$ python3 -q
>>> import numpy as np
>>> from numpy import linalg as LA
>>> np.set_printoptions(precision=2, suppress=True, linewidth=160)
>>> tidy = lambda a: np.round(a, 2) + 0
>>> m1 = np.loadtxt("case15.csv", delimiter=",")
>>> print(m1)
[[0. 1. 1. 1. 1.]
 [1. 0. 1. 1. 1.]
 [1. 1. 0. 1. 1.]
 [1. 1. 1. 0. 1.]
 [1. 1. 1. 1. 0.]]
>>> rng = np.random.default_rng(766049)
>>> idx = rng.permutation(5)
>>> print(idx)
[1 3 4 0 2]
>>> M2 = m1[idx][:, idx]
>>> print(np.diag(M2))
[0. 0. 0. 0. 0.]
>>> print(tidy(np.sort(np.abs(LA.eigvals(M2)))))
[1. 1. 1. 1. 4.]
>>> print(np.allclose(M2, m1))
True
>>> x = np.array([1, 1, 1, 3, 2])
>>> print((m1 * x).sum(axis=1))
[7. 7. 7. 5. 6.]
>>> print(np.sign((m1 @ x).round(6)))
[1. 1. 1. 1. 1.]
>>> print(m1 @ np.ones(5))
[4. 4. 4. 4. 4.]
>>> print(m1 @ np.eye(5)[0])
[0. 1. 1. 1. 1.]
>>> print(np.einsum("ij,j->i", m1, x))
[7. 7. 7. 5. 6.]
>>> print(LA.norm(m1 @ x) <= LA.norm(m1, 2) * LA.norm(x) + 1e-9)
True
>>> X = np.loadtxt("block15.csv", delimiter=",")
>>> print(X)
[[-0.47 -0.16 -0.77  0.28  0.09  5.2  -0.2 ]
 [-1.8  -0.86 -0.39  2.23  2.13 -8.08  0.34]
 [ 0.54 -0.41 -1.93  4.13 -1.37 -2.8  -1.62]
 [-0.26 -0.81 -0.11  1.69  0.19 -3.77 -0.31]
 [-0.86 -0.75 -2.45 -2.56 -0.72 -1.85  0.71]
 [-2.14 -0.67 -0.9  -3.98  1.14  6.32 -0.08]
 [ 1.72 -0.2  -0.53  2.23 -2.07 -5.92 -0.81]
 [ 2.14  1.3  -1.46  9.59  1.02 -0.08 -0.11]
 [-2.99 -0.32  0.72  1.81  0.44 -3.47 -0.81]
 [ 1.06 -1.48  3.86  0.96 -1.06 -6.4   0.49]
 [-1.5   0.55  1.12 -2.79  0.64  3.12 -1.53]
 [-1.4   0.32  0.78  0.79 -0.25 -1.49  0.13]
 [-0.98 -0.61 -0.45 -0.59  0.23  4.27 -0.08]
 [ 2.83 -0.18  1.66 -2.65 -1.5   0.28 -0.3 ]
 [-2.34 -0.22  0.23  0.81 -2.22  4.36  0.36]
 [ 4.81  0.68  0.77  4.41 -0.93 -0.35  0.22]
 [ 1.57  1.07  4.61 -3.89  2.31  3.71  0.25]]
>>> idx = X[:, 3] > np.median(X[:, 3])
>>> f = X[idx].mean(axis=0) - X[~idx].mean(axis=0)
>>> print(np.argsort(-np.abs(f).round(6), kind="stable"))
[5 3 0 2 6 1 4]
>>> print(idx.astype(int))
[0 1 1 1 0 0 1 1 1 1 0 0 0 0 0 1 0]
>>> x = np.array([1, -3, 0, 1, 2, -2, 2])
>>> rhs = X @ x
>>> print(tidy(LA.pinv(X) @ X))
[[1. 0. 0. 0. 0. 0. 0.]
 [0. 1. 0. 0. 0. 0. 0.]
 [0. 0. 1. 0. 0. 0. 0.]
 [0. 0. 0. 1. 0. 0. 0.]
 [0. 0. 0. 0. 1. 0. 0.]
 [0. 0. 0. 0. 0. 1. 0.]
 [0. 0. 0. 0. 0. 0. 1.]]
>>> rhs = rhs + 0.02 * rng.normal(size=17)
>>> print(tidy(rhs))
[-10.33  24.1    5.5   11.21   2.51 -14.63  10.64   9.8    5.98  18.1  -13.96   1.16  -8.    -3.48 -13.33   6.46  -7.82]
>>> beta, *_ = LA.lstsq(X, rhs)
>>> print(beta.round())
[ 1. -3. -0.  1.  2. -2.  2.]
>>> print(tidy(LA.norm(rhs - X @ beta)))
0.07
>>> K = np.loadtxt("test4.csv", delimiter=",")
>>> print(tidy(K))
[[ 0.79 -0.25 -0.26 -0.2 ]
 [-0.25  0.57 -0.41  0.12]
 [-0.26 -0.41  0.59  0.01]
 [-0.2   0.12  0.01  0.05]]
>>> rank = LA.matrix_rank(K)
>>> print(rank)
2
>>> ns = LA.svd(K)[2][rank:].T
>>> print([int(LA.matrix_rank(K[:, :j + 1])) for j in range(4)])
[1, 2, 2, 2]
>>> print([int(LA.matrix_rank(np.delete(K, i, axis=0))) for i in range(4)])
[2, 2, 2, 2]
>>> print(ns.shape)
(4, 2)
>>> print(tidy(ns @ ns.T))
[[ 0.21  0.25  0.26  0.2 ]
 [ 0.25  0.43  0.41 -0.12]
 [ 0.26  0.41  0.41 -0.01]
 [ 0.2  -0.12 -0.01  0.95]]
>>> print([int(LA.matrix_rank(K[:i])) for i in range(1, len(K) + 1)])
[1, 2, 2, 2]
>>> print(LA.matrix_rank(K.T @ K), LA.matrix_rank(K @ K.T))
2 2
>>> print(tidy(np.einsum("ij,ji->", K, K)))
2.0
>>> print(tidy(LA.eigvals(K).sum().real))
2.0
>>> print(tidy(np.einsum("ii->", K)))
2.0
>>> print(tidy(LA.det(K[::-1])))
0.0
>>> print(tidy(LA.eigvals(K)))
[1. 0. 1. 0.]
>>> Uu, sv, Vt = LA.svd(K)
>>> V = Vt[:(sv > 1e-8).sum()]
>>> x = K[0] + -3 * K[2] + rng.integers(2) * np.eye(4)[3]
>>> print(tidy(x))
[ 1.58  1.   -2.04  0.77]
>>> print(tidy(LA.norm(x - V.T @ V @ x)))
0.97
>>> sv = 10 * 0.7 ** np.arange(9)
>>> F = rng.normal(size=(15, 9)) * rng.permutation(sv)
>>> print(tidy(F))
[[ -0.24  -1.18  15.04  -2.36   0.05   0.65  -3.57  -0.96  -1.33]
 [  2.1   -2.37   7.06 -12.88  -0.47  -0.84  -3.23  -1.75   1.38]
 [  0.07  -0.88 -10.61 -17.47  -0.43   0.62   2.25  -3.18  -0.75]
 [  0.55   1.59   7.51 -10.2    2.2    0.49  -0.23   2.19   0.25]
 [  0.86  -1.77 -13.7   11.04   2.89   0.34   0.71   8.65  -0.53]
 [  0.13   1.48  10.17  16.7    1.55  -0.01  -0.58  -1.6   -0.03]
 [ -0.56  -1.51  -3.22  -9.19  -1.98   0.06  -0.12  -3.38   0.67]
 [  1.13   1.18  -9.06  18.7   -2.67  -0.48  -3.63   4.14  -0.59]
 [ -1.55  -2.43   4.04  -4.49   2.59  -0.16  -0.8    7.11  -0.74]
 [ -1.39   0.83 -12.45  12.12  -3.04  -0.45  -2.7   -2.77   0.64]
 [ -3.23  -1.79   2.7   -1.59   0.45   0.17   5.15  -1.32  -0.14]
 [  0.27  -0.6   -8.63  -2.79   0.24   0.89  -1.98  -2.86   0.5 ]
 [  2.02   1.3   11.67  -4.77  -1.83   0.3   -0.13  -4.81   0.49]
 [  1.41  -1.     2.36   5.44   2.16   0.78  -1.3    1.67  -0.3 ]
 [  0.86  -0.49  -1.48   4.55   1.78   0.03   0.85   9.32  -0.16]]
>>> M2 = F / np.sqrt((F ** 2).mean(axis=1, keepdims=True))
>>> print(LA.matrix_rank(M2) == LA.matrix_rank(F))
True
>>> print(LA.matrix_rank(F - F.mean(axis=1, keepdims=True)))
8
>>> print(tidy(M2[1]))
[ 0.41 -0.46  1.36 -2.48 -0.09 -0.16 -0.62 -0.34  0.27]
>>> x = np.array([0, 0, 3, 0, 0, 0, 1, 1, 1])
>>> print(tidy(F @ np.eye(9)[6]))
[-3.57 -3.23  2.25 -0.23  0.71 -0.58 -0.12 -3.63 -0.8  -2.7   5.15 -1.98 -0.13 -1.3   0.85]
>>> print((F @ x).argmax())
0
>>> def softmax(z):
...     e = np.exp(z - z.max(axis=-1, keepdims=True))
...     return e / e.sum(axis=-1, keepdims=True)
... 
>>> print(tidy(softmax(F).sum(axis=1)))
[1. 1. 1. 1. 1. 1. 1. 1. 1. 1. 1. 1. 1. 1. 1.]
>>> print(tidy(softmax(F[4])))
[0.   0.   0.   0.92 0.   0.   0.   0.08 0.  ]
>>> att = F @ F.T / np.sqrt(9)
>>> print(tidy(softmax(att)[4] @ F))
[  0.86  -1.77 -13.7   11.04   2.89   0.34   0.71   8.65  -0.53]
>>> M2 = np.c_[F[:, :6] @ np.array([[-5, -1, 0, -4, -2, 0],
...     [2, 3, 4, 1, -5, -2],
...     [-4, 1, -5, -3, 5, -4],
...     [-1, -5, -1, 5, 0, 4],
...     [3, 3, -3, -1, 4, 4],
...     [-2, 3, 1, -3, 4, -2]]), np.array([2, -2, 3, 2, 0, -1, -2, 1, 0, -3, 1, -3, 3, 2, -3])]
>>> print(tidy(M2))
[[ -60.09   25.63  -77.03  -59.11   84.33  -68.31    2.  ]
 [ -30.31   58.3   -31.3   -93.32   37.65  -75.2    -2.  ]
 [  55.25   74.6    68.91  -58.13  -48.05  -28.68    3.  ]
 [ -13.79   70.83  -27.11  -77.85   39.3   -66.21    2.  ]
 [  43.93  -65.37   42.08   87.19  -48.46  113.37    0.  ]
 [ -50.41  -64.4   -66.29   52.42   49.38   29.36   -1.  ]
 [  15.82   32.98   25.25  -33.73  -15.12  -28.85   -2.  ]
 [   7.2  -109.57   38.91  121.43  -66.11   98.93    1.  ]
 [  -0.67   28.07  -33.36  -32.92   45.19  -18.58    0.  ]
 [  38.06  -79.65   62.1   108.73  -77.55   85.39   -3.  ]
 [   4.38   10.4   -20.22   -5.9    31.37  -12.14    1.  ]
 [  33.69    6.66   43.7     7.34  -36.14   23.7    -3.  ]
 [ -55.51   32.81  -42.57  -64.72   41.68  -76.28    3.  ]
 [ -19.01  -20.43  -26.97    8.98   25.79   21.41    2.  ]
 [   1.33  -21.15   -4.45   21.36    0.57   32.14   -3.  ]]
>>> print(tidy(LA.norm(M2 - F @ LA.lstsq(F, M2)[0], axis=0)))
[0.   0.   0.   0.   0.   0.   4.53]
>>> print(tidy(LA.norm(LA.qr(F)[0].T @ M2, axis=0) ** 2 / ((M2 ** 2).sum(axis=0) + 1e-12)))
[1.  1.  1.  1.  1.  1.  0.7]
>>> print(tidy(LA.lstsq(F, M2[:, 0])[0]))
[-5.  2. -4. -1.  3. -2.  0.  0.  0.]
>>> f, v = M2[4], M2[7]
>>> print(tidy(f @ v))
34121.78
>>> p = (f @ v) / (f @ f) * f
>>> print(LA.matrix_rank(np.outer(f, v)))
1
>>> print(tidy(v - p))
[-41.51 -37.09  -7.74  24.76 -12.38 -26.76   1.  ]
>>> print(tidy(LA.norm(f + v) ** 2 + LA.norm(f - v) ** 2))
146498.38
>>> J = np.load("arr.npy")
>>> print(tidy(J))
[[ 2.73  3.01  1.98  5.68  0.24]
 [ 2.36  3.    2.04  5.45  0.05]
 [-3.24  1.17  2.03 -0.18 -2.52]
 [-1.26 -0.97  3.5   4.74 -1.63]
 [-2.49  0.75  1.78  0.08 -2.03]
 [-1.24  0.47 -0.81 -3.87 -0.73]
 [-5.71  8.12 -0.48 -7.68 -4.  ]
 [-0.65 -2.3   0.98  0.3  -0.53]
 [-3.64  4.67  0.99 -2.66 -2.9 ]
 [-2.58 -0.29  2.37  1.15 -2.1 ]
 [-3.08  2.12  6.1   8.12 -3.58]
 [-6.37  0.34  1.07 -5.23 -3.74]
 [-3.82  2.83  2.66  0.51 -3.18]
 [-7.77  5.53  3.66 -1.44 -5.74]
 [ 3.51 -3.55 -0.18  2.16  1.99]
 [-1.45 -6.52  3.06  3.66 -0.93]
 [-2.37 -3.95  3.93  4.49 -1.92]
 [-2.12  6.94  2.2   1.27 -2.73]
 [-2.63  2.18  2.39  1.15 -2.43]]
>>> Ac = J - J.mean(axis=0)
>>> Uu, sv, Vt = LA.svd(Ac, full_matrices=False)
>>> print((np.sign(Uu[:, 0]) == np.sign(Uu[0, 0])).astype(int))
[1 1 0 1 0 0 0 1 0 1 1 0 0 0 1 1 1 0 0]
>>> print(np.searchsorted(np.cumsum(sv ** 2) / (sv ** 2).sum(), 0.9) + 1)
3
>>> print(np.abs(Vt[0]).argmax())
3
>>> print(tidy(Ac.mean(axis=0)))
[0. 0. 0. 0. 0.]
>>> print(tidy((sv ** 2).sum() ** 2 / (sv ** 4).sum()))
2.26
>>> rank = LA.matrix_rank(J)
>>> print(rank)
4
>>> ns = LA.svd(J)[2][rank:].T
>>> print(tidy(ns @ ns.T))
[[ 0.04 -0.02 -0.11  0.04 -0.15]
 [-0.02  0.01  0.06 -0.02  0.07]
 [-0.11  0.06  0.33 -0.11  0.44]
 [ 0.04 -0.02 -0.11  0.04 -0.15]
 [-0.15  0.07  0.44 -0.15  0.59]]
>>> print([int(LA.matrix_rank(J[:, :j + 1])) for j in range(5)])
[1, 2, 3, 4, 4]
>>> print(np.allclose(J @ ns, 0))
True
>>> print(tidy(ns[:, 0] / ns[np.abs(ns[:, 0]).round(6).argmax(), 0]))
[-0.25  0.13  0.75 -0.25  1.  ]
>>> print(LA.matrix_rank(J.T @ J), LA.matrix_rank(J @ J.T))
4 4
>>> print(tidy(J @ ns))
[[0.]
 [0.]
 [0.]
 [0.]
 [0.]
 [0.]
 [0.]
 [0.]
 [0.]
 [0.]
 [0.]
 [0.]
 [0.]
 [0.]
 [0.]
 [0.]
 [0.]
 [0.]
 [0.]]
